% python3 -q
>>> import numpy as np
>>> from numpy import linalg as LA
>>> np.set_printoptions(precision=4, suppress=True, linewidth=200)
>>> E = np.load("w.npy")
>>> E
array([[ 0,  0, -2, -1],
       [ 0,  0, -2, -1],
       [-4, -2,  2,  1],
       [-4, -2,  2,  1]])
>>> LA.cond(E) > 100
np.True_
>>> [round(float(x), 4) for x in LA.svd(E, compute_uv=False)[:3]]
[7.2361, 2.7639, 0.0]
>>> T = np.stack([E, 4 * E, E[::-1]])
>>> LA.norm(T, axis=(1, 2))
array([ 7.746 , 30.9839,  7.746 ])
>>> (T @ E.T).shape
(3, 4, 4)
>>> A = np.load("case18.npy")
>>> A
array([[-11.712 ,  -5.4593,  -1.4538],
       [ 16.2762,   1.4697,  11.6479],
       [  2.6649,  -5.7473,  -3.9646],
       [ -4.9853,   7.6744,  -0.8907],
       [ -1.956 ,  -1.1931,   0.7848],
       [  0.1007,   3.7855,   3.0671],
       [  5.8337,  -1.2279,   8.2547],
       [  6.8365,   0.3166,   1.4913],
       [  9.7461,   2.3514,   8.2741],
       [ -7.5808,   2.4433,   0.7936],
       [ -1.118 ,   4.8277,   8.0228],
       [  0.1833,   1.0425,  -2.2874],
       [  1.5319,   5.0308,  -2.804 ],
       [  4.2522,   7.9321,   4.5286],
       [ 11.13  ,  -8.633 ,  11.5171],
       [ -9.0965,  -4.1041,  -7.3178],
       [ -7.9923,   7.2485,  -3.6473],
       [  2.4519,   0.94  ,   6.8086],
       [ 16.1421,  -6.5724,   7.9901],
       [  5.9248,  -5.5216,   3.3763],
       [ -5.6737,   7.3884,  -3.5445],
       [ -0.0041,   2.1567,   1.6136],
       [ -6.2993,   9.3924,  -7.5036],
       [ -2.7517, -11.6784,   7.1542],
       [  2.5863,  -3.4735,   7.6473],
       [-13.0405,   4.3082,  -3.8761],
       [ -1.1977,   0.4771,   3.5168]])
>>> Ac = (A - A.mean(axis=0)) / A.std(axis=0)
>>> Ac.std(axis=0)
array([1., 1., 1.])
>>> c = LA.lstsq(np.delete(Ac, 2, axis=1), Ac[:, 2])[0]
>>> np.abs(c).argmax()
np.int64(0)
>>> c
array([ 0.6908, -0.1619])
>>> Ac = A - A.mean(axis=0)
>>> V = LA.svd(Ac)[2][:1]
>>> M2 = Ac - Ac @ V.T @ V
>>> LA.norm(M2, axis=1).round(6).argmax()
np.int64(23)
>>> (Ac @ V.T).std(axis=0)
array([8.9877])
>>> z = A[:, 2] > np.median(A[:, 2])
>>> u = A[z].mean(axis=0) - A[~z].mean(axis=0)
>>> round((((A - A.mean(axis=0)) @ u > 0) == z).mean(), 4)
np.float64(0.8889)
>>> np.argsort(-np.abs(u).round(6), kind="stable")
array([0, 2, 1])
>>> z.astype(int)
array([0, 1, 0, 0, 0, 1, 1, 0, 1, 0, 1, 0, 0, 1, 1, 0, 0, 1, 1, 1, 0, 0, 0, 1, 1, 0, 1])
